>>> import numpy as np
>>> np.set_printoptions(precision=1, suppress=True, linewidth=140, sign=" ")
>>> E = np.loadtxt("data.csv", delimiter=",")
>>> E
array([[ 1. ,  0.2,  0. ,  0. ,  0. ,  0. ,  0. ,  0. ],
       [ 0.2,  1. ,  0.2,  0. ,  0. ,  0. ,  0. ,  0. ],
       [ 0. ,  0.2,  1. ,  0.2,  0. ,  0. ,  0. ,  0. ],
       [ 0. ,  0. ,  0.2,  1. ,  0.2,  0. ,  0. ,  0. ],
       [ 0. ,  0. ,  0. ,  0.2,  1. ,  0.2,  0. ,  0. ],
       [ 0. ,  0. ,  0. ,  0. ,  0.2,  1. ,  0.2,  0. ],
       [ 0. ,  0. ,  0. ,  0. ,  0. ,  0.2,  1. ,  0.2],
       [ 0. ,  0. ,  0. ,  0. ,  0. ,  0. ,  0.2,  1. ]])
>>> w, V = np.linalg.eigh(E)
>>> x0 = np.array([0, 1, 2, 2, 0, 2, 0, 1])
>>> np.round(V * np.sqrt(w) @ V.T, 1) + 0
array([[ 1. ,  0.1,  0. ,  0. ,  0. ,  0. ,  0. ,  0. ],
       [ 0.1,  1. ,  0.1,  0. ,  0. ,  0. ,  0. ,  0. ],
       [ 0. ,  0.1,  1. ,  0.1,  0. ,  0. ,  0. ,  0. ],
       [ 0. ,  0. ,  0.1,  1. ,  0.1,  0. ,  0. ,  0. ],
       [ 0. ,  0. ,  0. ,  0.1,  1. ,  0.1,  0. ,  0. ],
       [ 0. ,  0. ,  0. ,  0. ,  0.1,  1. ,  0.1,  0. ],
       [ 0. ,  0. ,  0. ,  0. ,  0. ,  0.1,  1. ,  0.1],
       [ 0. ,  0. ,  0. ,  0. ,  0. ,  0. ,  0.1,  1. ]])
>>> round(float(x0 @ E @ x0 / (x0 @ x0)), 1), np.round(w[0], 1), round(float(w[-1]), 1)
(1.2, np.float64(0.6), 1.4)
>>> np.round(V * np.maximum(w, 0) @ V.T, 1) + 0
array([[ 1. ,  0.2,  0. ,  0. ,  0. ,  0. ,  0. ,  0. ],
       [ 0.2,  1. ,  0.2,  0. ,  0. ,  0. ,  0. ,  0. ],
       [ 0. ,  0.2,  1. ,  0.2,  0. ,  0. ,  0. ,  0. ],
       [ 0. ,  0. ,  0.2,  1. ,  0.2,  0. ,  0. ,  0. ],
       [ 0. ,  0. ,  0. ,  0.2,  1. ,  0.2,  0. ,  0. ],
       [ 0. ,  0. ,  0. ,  0. ,  0.2,  1. ,  0.2,  0. ],
       [ 0. ,  0. ,  0. ,  0. ,  0. ,  0.2,  1. ,  0.2],
       [ 0. ,  0. ,  0. ,  0. ,  0. ,  0. ,  0.2,  1. ]])
>>> x0 @ E @ x0
np.float64(16.4)
>>> np.round(V * np.abs(w) @ V.T, 1) + 0
array([[ 1. ,  0.2,  0. ,  0. ,  0. ,  0. ,  0. ,  0. ],
       [ 0.2,  1. ,  0.2,  0. ,  0. ,  0. ,  0. ,  0. ],
       [ 0. ,  0.2,  1. ,  0.2,  0. ,  0. ,  0. ,  0. ],
       [ 0. ,  0. ,  0.2,  1. ,  0.2,  0. ,  0. ,  0. ],
       [ 0. ,  0. ,  0. ,  0.2,  1. ,  0.2,  0. ,  0. ],
       [ 0. ,  0. ,  0. ,  0. ,  0.2,  1. ,  0.2,  0. ],
       [ 0. ,  0. ,  0. ,  0. ,  0. ,  0.2,  1. ,  0.2],
       [ 0. ,  0. ,  0. ,  0. ,  0. ,  0. ,  0.2,  1. ]])
>>> M2 = np.array([[2, 0, -1],
...     [2, 0, 2],
...     [-1, 1, 1],
...     [2, 0, 0],
...     [0, -2, -1],
...     [2, 1, -2],
...     [2, -2, 1],
...     [-1, 0, -1]])
>>> np.einsum("ik,kj->ij", E, M2)
array([[ 2.4,  0. , -0.6],
       [ 2.2,  0.2,  2. ],
       [-0.2,  1. ,  1.4],
       [ 1.8, -0.2,  0. ],
       [ 0.8, -1.8, -1.4],
       [ 2.4,  0.2, -2. ],
       [ 2.2, -1.8,  0.4],
       [-0.6, -0.4, -0.8]])
>>> E @ M2
array([[ 2.4,  0. , -0.6],
       [ 2.2,  0.2,  2. ],
       [-0.2,  1. ,  1.4],
       [ 1.8, -0.2,  0. ],
       [ 0.8, -1.8, -1.4],
       [ 2.4,  0.2, -2. ],
       [ 2.2, -1.8,  0.4],
       [-0.6, -0.4, -0.8]])
>>> np.einsum("ij,ij->i", E, E)
array([ 1. ,  1.1,  1.1,  1.1,  1.1,  1.1,  1.1,  1. ])
>>> np.einsum("ik,kj->ji", E, M2)
array([[ 2.4,  2.2, -0.2,  1.8,  0.8,  2.4,  2.2, -0.6],
       [ 0. ,  0.2,  1. , -0.2, -1.8,  0.2, -1.8, -0.4],
       [-0.6,  2. ,  1.4,  0. , -1.4, -2. ,  0.4, -0.8]])
>>> M2.T @ E.T
array([[ 2.4,  2.2, -0.2,  1.8,  0.8,  2.4,  2.2, -0.6],
       [ 0. ,  0.2,  1. , -0.2, -1.8,  0.2, -1.8, -0.4],
       [-0.6,  2. ,  1.4,  0. , -1.4, -2. ,  0.4, -0.8]])
>>> np.linalg.matrix_rank(np.vstack([E, M2.T]))
np.int64(8)
>>> np.linalg.matrix_rank(E @ M2)
np.int64(3)
>>> q, V = np.linalg.qr(E[:, :2])[0], np.linalg.qr(E[:, 2:])[0]
>>> s = np.linalg.svd(q.T @ V, compute_uv=False)
>>> np.degrees(np.arccos(s.clip(0, 1)))
array([ 66.2,  89.7])
>>> def softmax(z):
...     e = np.exp(z - z.max(axis=-1, keepdims=True))
...     return e / e.sum(axis=-1, keepdims=True)
... 
>>> softmax(E[4] + 5)
array([ 0.1,  0.1,  0.1,  0.1,  0.3,  0.1,  0.1,  0.1])
>>> softmax(E[4])
array([ 0.1,  0.1,  0.1,  0.1,  0.3,  0.1,  0.1,  0.1])
>>> np.round(softmax(10 * E[4]), 1) + 0
array([ 0.,  0.,  0.,  0.,  1.,  0.,  0.,  0.])
>>> att = E @ E.T / np.sqrt(8)
>>> softmax(att + np.triu(np.full(att.shape, -np.inf), 1))
array([[ 1. ,  0. ,  0. ,  0. ,  0. ,  0. ,  0. ,  0. ],
       [ 0.4,  0.6,  0. ,  0. ,  0. ,  0. ,  0. ,  0. ],
       [ 0.3,  0.3,  0.4,  0. ,  0. ,  0. ,  0. ,  0. ],
       [ 0.2,  0.2,  0.2,  0.3,  0. ,  0. ,  0. ,  0. ],
       [ 0.2,  0.2,  0.2,  0.2,  0.3,  0. ,  0. ,  0. ],
       [ 0.2,  0.2,  0.2,  0.2,  0.2,  0.2,  0. ,  0. ],
       [ 0.1,  0.1,  0.1,  0.1,  0.1,  0.2,  0.2,  0. ],
       [ 0.1,  0.1,  0.1,  0.1,  0.1,  0.1,  0.1,  0.2]])
>>> softmax(att)[4] @ E
array([ 0.1,  0.2,  0.2,  0.2,  0.2,  0.2,  0.2,  0.1])
>>> round(np.linalg.norm(E, 2), 1)
np.float64(1.4)
>>> np.round(np.linalg.norm(E) ** 2 / np.linalg.norm(E, 2) ** 2, 1)
np.float64(4.5)
>>> np.round(np.linalg.norm(E[4], 1), 1), np.round(np.linalg.norm(E[4], np.inf), 1)
(np.float64(1.4), np.float64(1.0))
>>> round(np.linalg.norm(E[4] - E[6]), 1)
np.float64(1.4)
>>> round(np.linalg.norm(E, 1), 1), round(float(np.linalg.norm(E, np.inf)), 1)
(np.float64(1.4), 1.4)
>>> X = np.load("test0.npy")
>>> X
array([[ 0,  1,  0,  0],
       [ 0,  1,  0,  0],
       [ 2,  2,  1,  2],
       [ 0,  1,  0,  0],
       [ 0,  0,  0,  0],
       [ 0,  0,  0,  0],
       [ 2,  3,  0,  0],
       [ 0,  0,  0,  0],
       [ 0,  0,  0,  0],
       [ 2,  2,  0,  0],
       [ 0,  0,  0,  0],
       [ 4,  4,  1,  2],
       [ 0,  0,  0,  0],
       [ 2,  2,  1,  2],
       [ 2,  2,  1,  2],
       [ 2,  3,  1,  2],
       [ 5,  7,  1,  3],
       [ 0,  1,  0,  0],
       [ 2,  2,  0,  0],
       [ 0,  0,  0,  0],
       [ 0,  0,  0,  0],
       [ 0,  0,  0,  0],
       [ 2,  3,  1,  2],
       [ 1,  2,  0,  1],
       [ 0,  0,  0,  0],
       [ 4,  4,  1,  2],
       [ 0,  1,  0,  0],
       [ 0,  0,  0,  0],
       [ 0,  0,  0,  0],
       [ 0,  0,  0,  0],
       [ 0,  1,  0,  0],
       [ 0,  0,  0,  0],
       [ 2,  2,  0,  0],
       [ 1,  2,  0,  1]])
>>> x0 = np.array([-6, 3, -7, 8])
>>> y = X @ x0
>>> np.linalg.lstsq(X, y)[0]
array([-6.,  3., -7.,  8.])
>>> np.round(np.linalg.pinv(X) @ X, 1) + 0
array([[ 1.,  0.,  0.,  0.],
       [ 0.,  1.,  0.,  0.],
       [ 0.,  0.,  1.,  0.],
       [ 0.,  0.,  0.,  1.]])
>>> rng = np.random.default_rng(9054)
>>> y = y + 0.3 * rng.normal(size=34)
>>> y.round(1) + 0
array([ 2.7,  2.9,  2.5,  3.2,  0.1,  0.1, -2.9,  0.1, -0.7, -6. , -0.1, -3.2, -0.1,  2.7,  3.3,  6.1,  7.7,  3. , -6.1,  0. ,  0.2, -0.1,
        6.1,  8.2, -0.2, -3.2,  3.7, -0.5,  0.3, -0.5,  3.2,  0. , -6.1,  8.2])
>>> coef, *_ = np.linalg.lstsq(X, y)
>>> np.round(X.T @ (y - X @ coef), 1) + 0
array([ 0.,  0.,  0.,  0.])
>>> [round(float(np.linalg.norm(np.linalg.solve(X.T @ X + lam * np.eye(4), X.T @ y))), 2) for lam in (0, 1, 10, 100)]
[12.72, 7.98, 3.08, 0.53]
>>> lab = X[:, 2] > np.median(X[:, 2])
>>> u = X[lab].mean(axis=0) - X[~lab].mean(axis=0)
>>> np.argsort(-np.abs(u).round(6), kind="stable")
array([ 1,  0,  3,  2])
>>> lab.astype(int)
array([ 0,  0,  1,  0,  0,  0,  0,  0,  0,  0,  0,  1,  0,  1,  1,  1,  1,  0,  0,  0,  0,  0,  1,  0,  0,  1,  0,  0,  0,  0,  0,  0,  0,
        0])
>>> q, V = np.linalg.qr(X[:, :2])[0], np.linalg.qr(X[:, 2:])[0]
>>> s = np.linalg.svd(q.T @ V, compute_uv=False)
>>> np.degrees(np.arccos(s.clip(0, 1)))
array([ 28.5,  62.8])
>>> F = np.load("dump.npy")
>>> F
array([[ 1. , -1.2, -2.5,  2.4, -3.3,  1.8,  1.1, -4. , -0.9, -3. ],
       [-1.1, -2.1, -1.5,  0.4, -2.5,  3.8,  0.1, -2.6, -2.7,  0. ],
       [-0.5,  7.2,  3.1, -0.5,  1.1,  0.1, -2.7,  0.3, -1.4, -1.8],
       [ 2.5, -2.2,  0.6, -0.5,  3.4, -1.9,  2.5,  0. , -0.5, -3.6],
       [ 0.5,  0. ,  2. ,  3.5, -3. ,  0.3,  0.1,  3.2, -0.6,  0.8],
       [ 0. ,  2.1,  0.5, -0.8,  0.6, -1.4, -1.7,  4.2,  0.2, -0.9],
       [ 0.5,  0.5, -0.8, -1.4,  1.5, -0.1,  0.9, -2.2, -0.9,  2. ],
       [-1.6,  1.2, -0.3, -0.5,  1.6,  2.5,  2.3,  0.8, -2.7, -0.7],
       [-1.4,  4.5, -1. , -0.9, -3.2,  2.5, -2.5, -2. ,  1.8,  3.2],
       [ 1.6,  1. , -0.9,  1.1, -0.6,  3.4, -0.8, -1.5, -2.5, -0.7],
       [ 1.7, -2.5,  4. , -2.5, -1.3, -0.2, -1.5, -1.6, -3.3,  1.3],
       [-0.2,  0.3, -1. ,  0. ,  2.9,  2. , -1. , -0.9, -1.6, -0.5],
       [-1. , -1.2,  1.4, -0.5,  0.5, -1.5,  0.5,  0.2, -1.7, -1.9],
       [-0.3, -1.5, -0.8,  0. , -0.9,  2.8, -0.5, -2.4, -0.8,  1.8],
       [ 1.5, -0.1, -2.1, -1.3, -0.3, -0.8, -0.4,  1.2, -0.1,  1.5],
       [-3.1, -2.6,  2. , -3.7,  2.9,  0.8,  0.7, -0.8, -4.3,  3.8],
       [-0.3, -0.6,  0.2,  0.7, -0.3,  0.6,  4.9,  0.4, -3.7, -0.9],
       [-0.4,  2.7, -0.6, -2.2,  1.4,  0. , -4.2, -0.7,  3.6,  3.2],
       [-1.7, -0.9, -1.7, -1.9,  2.6,  1.9, -0.5, -0.1, -2.3,  1.5],
       [ 2.2,  1.8,  0.5,  3.3, -1.4, -0.3, -1.2,  0.7,  1.9, -1.6],
       [-2.4, -2. ,  2.1, -0.1,  2.1, -2.7,  1. ,  2.2,  0.1,  2.5],
       [-2.1,  2.8, -5.2, -4. ,  4.3,  6. , -0.2, -1.8, -2.8, -1.2]])
>>> lab = F[:, 7] > np.median(F[:, 7])
>>> u = F[lab].mean(axis=0) - F[~lab].mean(axis=0)
>>> u
array([ 0.3,  0.3,  1.3,  1.1,  0.5, -2.4,  1.2,  3.1,  0.3, -1.4])
>>> lab.astype(int)
array([ 0,  0,  1,  1,  1,  1,  0,  1,  0,  0,  0,  0,  1,  0,  1,  0,  1,  0,  1,  1,  1,  0])
>>> W0 = np.eye(7, dtype=int)[rng.permutation(7)]
>>> W0
array([[ 1,  0,  0,  0,  0,  0,  0],
       [ 0,  1,  0,  0,  0,  0,  0],
       [ 0,  0,  0,  0,  1,  0,  0],
       [ 0,  0,  0,  0,  0,  0,  1],
       [ 0,  0,  0,  0,  0,  1,  0],
       [ 0,  0,  0,  1,  0,  0,  0],
       [ 0,  0,  1,  0,  0,  0,  0]])
>>> # columns are unit length and at right angles
>>> x0 = np.array([1, 2, 9, 8, 4, 8, 6])
>>> y = W0 @ x0
>>> coef, lr = np.zeros(7), 1 / np.linalg.norm(W0, 2) ** 2
>>> for i in range(15):
...     coef -= lr * W0.T @ (W0 @ coef - y)
...     if i % 5 == 0: print(i, round(np.linalg.norm(W0 @ coef - y), 1))
... 
0 0.0
5 0.0
10 0.0
>>> np.round(np.linalg.cond(W0), 1)
np.float64(1.0)
>>> W0 @ W0
array([[ 1,  0,  0,  0,  0,  0,  0],
       [ 0,  1,  0,  0,  0,  0,  0],
       [ 0,  0,  0,  0,  0,  1,  0],
       [ 0,  0,  1,  0,  0,  0,  0],
       [ 0,  0,  0,  1,  0,  0,  0],
       [ 0,  0,  0,  0,  0,  0,  1],
       [ 0,  0,  0,  0,  1,  0,  0]])
>>> x0 = np.array([1, 2, -1, -2, -1, -1, -1])
>>> W0 @ (2 * x0)
array([ 2,  4, -2, -2, -2, -4, -2])
>>> W0 * x0
array([[ 1,  0,  0,  0,  0,  0,  0],
       [ 0,  2,  0,  0,  0,  0,  0],
       [ 0,  0,  0,  0, -1,  0,  0],
       [ 0,  0,  0,  0,  0,  0, -1],
       [ 0,  0,  0,  0,  0, -1,  0],
       [ 0,  0,  0, -2,  0,  0,  0],
       [ 0,  0, -1,  0,  0,  0,  0]])
>>> W0 @ x0
array([ 1,  2, -1, -1, -1, -2, -1])
>>> np.linalg.norm(W0 @ x0) <= np.linalg.norm(W0, 2) * np.linalg.norm(x0) + 1e-9
np.True_
>>> np.sign((W0 @ x0).round(6))
array([ 1,  1, -1, -1, -1, -1, -1])
>>> (W0 * x0).sum(axis=1)
array([ 1,  2, -1, -1, -1, -2, -1])
>>> x0 = np.array([1, 0, 2, 1, 2, 0, -1])
>>> [p for p in range(1, 25) if np.allclose(np.linalg.matrix_power(W0, p), np.eye(7))]
[5, 10, 15, 20]
>>> np.sort(np.abs(np.degrees(np.angle(np.linalg.eigvals(W0)))))
array([   0.,    0.,    0.,   72.,   72.,  144.,  144.])
>>> W0.T @ (W0 @ x0)
array([ 1,  0,  2,  1,  2,  0, -1])
>>> theta = np.radians(45)
>>> r_ = np.eye(7)
>>> r_[3, 3] = r_[5, 5] = np.cos(theta)
>>> r_[3, 5], r_[5, 3] = -np.sin(theta), np.sin(theta)
>>> r_
array([[ 1. ,  0. ,  0. ,  0. ,  0. ,  0. ,  0. ],
       [ 0. ,  1. ,  0. ,  0. ,  0. ,  0. ,  0. ],
       [ 0. ,  0. ,  1. ,  0. ,  0. ,  0. ,  0. ],
       [ 0. ,  0. ,  0. ,  0.7,  0. , -0.7,  0. ],
       [ 0. ,  0. ,  0. ,  0. ,  1. ,  0. ,  0. ],
       [ 0. ,  0. ,  0. ,  0.7,  0. ,  0.7,  0. ],
       [ 0. ,  0. ,  0. ,  0. ,  0. ,  0. ,  1. ]])
>>> M2 = W0 @ r_.T
>>> np.linalg.svd(W0, compute_uv=False), np.linalg.svd(M2, compute_uv=False)
(array([ 1.,  1.,  1.,  1.,  1.,  1.,  1.]), array([ 1.,  1.,  1.,  1.,  1.,  1.,  1.]))
>>> np.abs(M2 - W0).max(axis=0)
array([ 0. ,  0. ,  0. ,  0.7,  0. ,  0.7,  0. ])
>>> round(np.linalg.det(r_), 1), round(float(np.trace(r_)), 1)
(np.float64(1.0), 6.4)
>>> np.allclose(W0 @ W0.T, M2 @ M2.T)
True
